% python3 -q
>>> import numpy as np
>>> np.set_printoptions(suppress=True, linewidth=200)
>>> M = np.loadtxt("block16.csv", delimiter=",")
>>> print(M)
[[0. 0. 1. 1.]
 [0. 0. 1. 0.]
 [1. 1. 0. 0.]
 [1. 0. 0. 0.]]
>>> # symmetric, so the eigenvalues are real
>>> Q, evecs = np.linalg.qr(M[:, :3])[0], np.linalg.qr(M[:, 3:])[0]
>>> sig = np.linalg.svd(Q.T @ evecs, compute_uv=False)
>>> print(sig.round(2))
[0.71]
>>> Y = np.array([[1, -5, -4], [2, 0, 4], [5, 3, 3], [-2, 1, -1]])
>>> print(np.linalg.matrix_rank(np.vstack([M, Y.T])))
4
>>> feats = np.load("arr.npy")
>>> print(feats)
[[-2.4   0.2   3.2 ]
 [-1.32  0.11  1.76]
 [-1.68  0.14  2.24]
 [ 0.72 -0.06 -0.96]]
>>> # rows and columns are dependent
>>> print(round(feats[0] @ feats[3], 2))
-4.81
>>> print(np.linalg.norm(feats, axis=1).argmax())
0
>>> print(np.round(np.linalg.norm(feats, 2), 2))
5.5
>>> X = np.loadtxt("m.csv", delimiter=",")
>>> print(X)
[[ 3.12 -2.12 -0.77  0.61]
 [ 0.93  2.86  0.24  1.2 ]
 [-2.02  2.31  0.02 -1.35]
 [ 0.15  4.08  1.56 -1.03]
 [-4.04  2.24  0.61 -1.09]
 [ 3.88 -2.18 -0.3   0.45]
 [ 3.66  0.82 -1.92  0.22]
 [ 1.37 -0.62 -1.17  0.13]
 [-1.8  -1.53  0.99 -0.69]
 [ 2.45 -2.27 -1.23  0.08]
 [ 0.4  -1.2   1.74 -0.36]
 [-0.63 -0.44  2.59 -0.47]
 [ 1.91  0.82 -1.55  0.6 ]
 [-0.26  1.39 -0.87  1.86]
 [ 7.94 -1.98  0.4   0.68]]
>>> proj = X @ np.linalg.solve(X.T @ X, X.T)
>>> print(np.trace(proj))
4.0
>>> print(np.round(proj @ X[:, 0], 2))
[ 3.12  0.93 -2.02  0.15 -4.04  3.88  3.66  1.37 -1.8   2.45  0.4  -0.63  1.91 -0.26  7.94]
>>> print(np.round(np.linalg.eigvalsh(proj), 2) + 0)
[0. 0. 0. 0. 0. 0. 0. 0. 0. 0. 0. 1. 1. 1. 1.]
>>> cen = (X - X.mean(axis=0)) / X.std(axis=0)
>>> print(np.argwhere(np.abs(cen) > 2))
[[11  2]
 [13  3]
 [14  0]]
>>> coef = np.linalg.lstsq(np.delete(cen, 3, axis=1), cen[:, 3])[0]
>>> print(np.abs(coef).argmax())
0
>>> F = np.load("case12.npy")
>>> print(F)
[[2. 1. 0. 0. 0.]
 [0. 2. 1. 0. 0.]
 [0. 0. 2. 1. 0.]
 [0. 0. 0. 2. 1.]
 [0. 0. 0. 0. 2.]]
>>> print([int(np.linalg.matrix_rank(np.linalg.matrix_power(F, p))) for p in range(1, 6)])
[5, 5, 5, 5, 5]
>>> print(np.linalg.matrix_rank(F - F[0, 0] * np.eye(5)))
4
>>> print(np.round(np.sort(np.linalg.eigvals(F)), 2))
[2. 2. 2. 2. 2.]
>>> print(F @ F)
[[4. 4. 1. 0. 0.]
 [0. 4. 4. 1. 0.]
 [0. 0. 4. 4. 1.]
 [0. 0. 0. 4. 4.]
 [0. 0. 0. 0. 4.]]
>>> w1 = np.array([[7, 9, 8], [7, 5, 6], [5, 9, -5], [0, -4, 4], [-6, -9, -3]])
>>> coef = np.array([-3, -3, 0])
>>> H = np.maximum(F @ w1 + coef, 0)
>>> print(H)
[[18. 20. 22.]
 [16. 16.  7.]
 [ 7. 11.  0.]
 [ 0.  0.  5.]
 [ 0.  0.  0.]]
>>> Z = np.array([[2, 0], [3, 1], [1, 3]])
>>> print((H @ Z).round(6).argmax(axis=1))
[0 0 0 1 0]
>>> print(w1 @ Z)
[[ 49  33]
 [ 35  23]
 [ 32  -6]
 [ -8   8]
 [-42 -18]]
>>> arr = np.load("run3.npy")
>>> print(arr)
[[ 18.88   6.59   0.5 ]
 [  7.23  10.45 -15.45]
 [ 14.9   13.15  -2.29]
 [-15.52   3.71  12.06]
 [ -2.03  -5.02 -19.25]
 [-17.08  -4.68   9.29]
 [-11.93 -14.4    7.09]
 [ -3.39 -15.42  12.28]
 [ -0.07 -17.73   9.26]
 [  7.21  15.77   9.97]
 [-19.35  -4.1   -2.94]
 [ -8.9    8.73  15.64]
 [ 10.76 -15.41   6.84]
 [  2.     6.01 -18.97]
 [ -8.9   17.91   0.47]
 [ 13.68   4.88 -13.75]
 [  9.98  -2.04 -17.21]
 [  2.9  -19.1   -5.18]
 [ -9.56 -17.04   4.26]
 [  3.85 -17.49  -8.91]
 [-19.3    4.67   2.4 ]
 [ -1.33  -2.36 -19.82]
 [-13.59   7.1  -12.84]
 [ 15.51  -5.07  11.56]
 [  8.5   16.83  -6.67]
 [ -1.03 -10.05 -17.26]]
>>> Q, evecs = np.linalg.qr(arr[:, :2])[0], np.linalg.qr(arr[:, 2:])[0]
>>> sig = np.linalg.svd(Q.T @ evecs, compute_uv=False)
>>> print((sig > 0.9).sum())
0
>>> print(np.round(np.degrees(np.arccos(sig.clip(0, 1))), 2))
[77.48]
>>> print(round(np.linalg.norm(Q @ Q.T - evecs @ evecs.T, 2), 2))
1.0
>>> vec = np.array([2, 1, 1])
>>> y = arr @ vec
>>> print(np.round(np.linalg.lstsq(arr, y)[0], 2))
[2. 1. 1.]
>>> print(np.round(np.linalg.pinv(arr) @ arr, 2) + 0)
[[1. 0. 0.]
 [0. 1. 0.]
 [0. 0. 1.]]
>>> rng = np.random.default_rng(918)
>>> y = y + 0.1 * rng.normal(size=26)
>>> print(y.round(2))
[ 44.87   9.41  40.75 -15.27 -28.45 -29.49 -31.26  -9.98  -8.54  40.22 -45.54   6.56  12.73  -8.98   0.63  18.45   0.71 -18.47 -31.59 -18.67 -31.46 -24.72 -33.    37.6   27.06 -29.42]
>>> coef, *_ = np.linalg.lstsq(arr, y)
>>> print([round(float(np.linalg.norm(np.linalg.solve(arr.T @ arr + lam * np.eye(3), arr.T @ y))), 2) for lam in (0, 1, 10, 100)])
[2.45, 2.45, 2.44, 2.37]
>>> print(coef.round(2))
[2. 1. 1.]
>>> print(round(np.linalg.norm(y - arr @ coef), 2))
0.51
>>> labels = arr[:, 1] > np.median(arr[:, 1])
>>> f = arr[labels].mean(axis=0) - arr[~labels].mean(axis=0)
>>> print(f.round(2))
[ 3.76 20.13 -2.57]
>>> print(np.argsort(-np.abs(f).round(6), kind="stable"))
[1 0 2]
>>> cen = (arr - arr.mean(axis=0)) / arr.std(axis=0)
>>> print(np.argwhere(np.abs(cen) > 2))
[]
>>> coef = np.linalg.lstsq(np.delete(cen, 0, axis=1), cen[:, 0])[0]
>>> print(coef.round(2))
[ 0.1  -0.21]
>>> print(round(1 - np.var(cen[:, 0] - np.delete(cen, 0, axis=1) @ coef), 2))
0.06
>>> print(np.abs(coef).argmax())
1
>>> A = np.loadtxt("dump.csv", delimiter=",")
>>> print(A)
[[-1.  0.  0.  0.]
 [ 0.  3.  0.  0.]
 [ 0.  0.  3.  0.]
 [ 0.  0.  0.  2.]]
>>> Y = np.linalg.inv(M)
>>> print(np.round(np.linalg.cond(M), 2))
2.62
>>> print(np.allclose(Y, M.T))
False
>>> print(M @ Y)
[[1. 0. 0. 0.]
 [0. 1. 0. 0.]
 [0. 0. 1. 0.]
 [0. 0. 0. 1.]]
>>> print((np.abs(Y) > 1e-9).astype(int))
[[0 0 0 1]
 [0 0 1 1]
 [0 1 0 0]
 [1 1 0 0]]
>>> print(np.round(np.linalg.slogdet(M)[0], 2))
1.0
>>> cen = arr - arr.mean(axis=0)
>>> evecs = np.linalg.svd(cen)[2][:1]
>>> Y = cen - cen @ evecs.T @ evecs
>>> print(round(np.linalg.norm(Y) / np.linalg.norm(cen), 2))
0.75
>>> print(np.round(np.cov(cen @ evecs.T, rowvar=False), 2))
178.07
>>> W0 = np.load("w.npy")
>>> print(W0.round(2))
[[ 0.97  0.    0.   -0.26]
 [ 0.    1.    0.    0.  ]
 [ 0.    0.    1.    0.  ]
 [ 0.26  0.    0.    0.97]]
>>> print(np.round(W0 @ W0, 2))
[[ 0.87  0.    0.   -0.5 ]
 [ 0.    1.    0.    0.  ]
 [ 0.    0.    1.    0.  ]
 [ 0.5   0.    0.    0.87]]
>>> print((W0 != 0).astype(int))
[[1 0 0 1]
 [0 1 0 0]
 [0 0 1 0]
 [1 0 0 1]]
>>> Y = np.array([[7, 4, 2], [5, 2, 3], [8, 1, 5], [6, 4, 1]])
>>> print(np.round(Y.T @ W0.T, 2))
[[5.21 5.   8.   7.61]
 [2.83 2.   1.   4.9 ]
 [1.67 3.   5.   1.48]]
>>> print(np.round(np.einsum("ik,kj->ij", W0, Y), 2))
[[5.21 2.83 1.67]
 [5.   2.   3.  ]
 [8.   1.   5.  ]
 [7.61 4.9  1.48]]
>>> print(np.einsum("ij,ij->i", W0, W0))
[1. 1. 1. 1.]
>>> print(np.linalg.matrix_rank(W0 @ Y))
3
>>> print(np.linalg.matrix_rank(np.vstack([W0, Y.T])))
4
>>> print(np.round(np.einsum("ik,kj->ji", W0, Y), 2))
[[5.21 5.   8.   7.61]
 [2.83 2.   1.   4.9 ]
 [1.67 3.   5.   1.48]]
>>> print(round(float(np.linalg.det(W0.T)), 2))
1.0
>>> print(round(float(np.linalg.det(W0[::-1])), 2))
1.0
>>> print(round(np.einsum("ij,ji->", W0, W0), 2))
3.73
>>> print(np.round(np.linalg.eigvals(W0), 2))
[0.97+0.26j 0.97-0.26j 1.  +0.j   1.  +0.j  ]
>>> print(np.round(np.linalg.det(2 * W0), 2), round(np.linalg.det(W0), 2))
16.0 1.0
